$ python3 -q
>>> import numpy as np
>>> import numpy.linalg as la
>>> np.set_printoptions(precision=3, suppress=True, linewidth=140, floatmode="fixed")
>>> F = np.array([[-6, 0, 0, 0, 0],
...     [0, 0, 6, 2, 3],
...     [0, -3, 7, 1, 3],
...     [0, 2, 6, 7, -5],
...     [0, 6, -2, -6, 1]])
>>> left, s, vt = la.svd(F, full_matrices=False)
>>> np.round(vt @ vt.T, 3) + 0
array([[1.000, 0.000, 0.000, 0.000, 0.000],
       [0.000, 1.000, 0.000, 0.000, 0.000],
       [0.000, 0.000, 1.000, 0.000, 0.000],
       [0.000, 0.000, 0.000, 1.000, 0.000],
       [0.000, 0.000, 0.000, 0.000, 1.000]])
>>> np.round(left.T @ F @ vt.T, 3) + 0
array([[13.812,  0.000,  0.000,  0.000,  0.000],
       [ 0.000,  8.372,  0.000,  0.000,  0.000],
       [ 0.000,  0.000,  6.711,  0.000,  0.000],
       [ 0.000,  0.000,  0.000,  6.000,  0.000],
       [ 0.000,  0.000,  0.000,  0.000,  1.451]])
>>> (s > 1e-8).sum()
np.int64(5)
>>> np.round(left.T @ left, 3) + 0
array([[1.000, 0.000, 0.000, 0.000, 0.000],
       [0.000, 1.000, 0.000, 0.000, 0.000],
       [0.000, 0.000, 1.000, 0.000, 0.000],
       [0.000, 0.000, 0.000, 1.000, 0.000],
       [0.000, 0.000, 0.000, 0.000, 1.000]])
>>> np.allclose(left * s @ vt, F)
True
>>> rng = np.random.default_rng(47)
>>> other = F + rng.integers(-2, 3, (5, 4)) @ rng.integers(-2, 3, (4, 5))
>>> other
array([[ -3,  -2,   0,  -4,  -5],
       [  0,   4,   4,   4,   7],
       [  2,   1,   6,  -4,   3],
       [  0,  -2,  12,  11,  -6],
       [  0,   8, -10,  -8,   1]])
>>> la.matrix_rank(other - F, tol=1e-8)
np.int64(4)
>>> np.round(la.svd(other - F, compute_uv=False), 3) + 0
array([12.801,  9.263,  5.304,  1.786,  0.000])
>>> np.abs(other - F).sum(axis=1)
array([14, 12, 12, 15, 12])
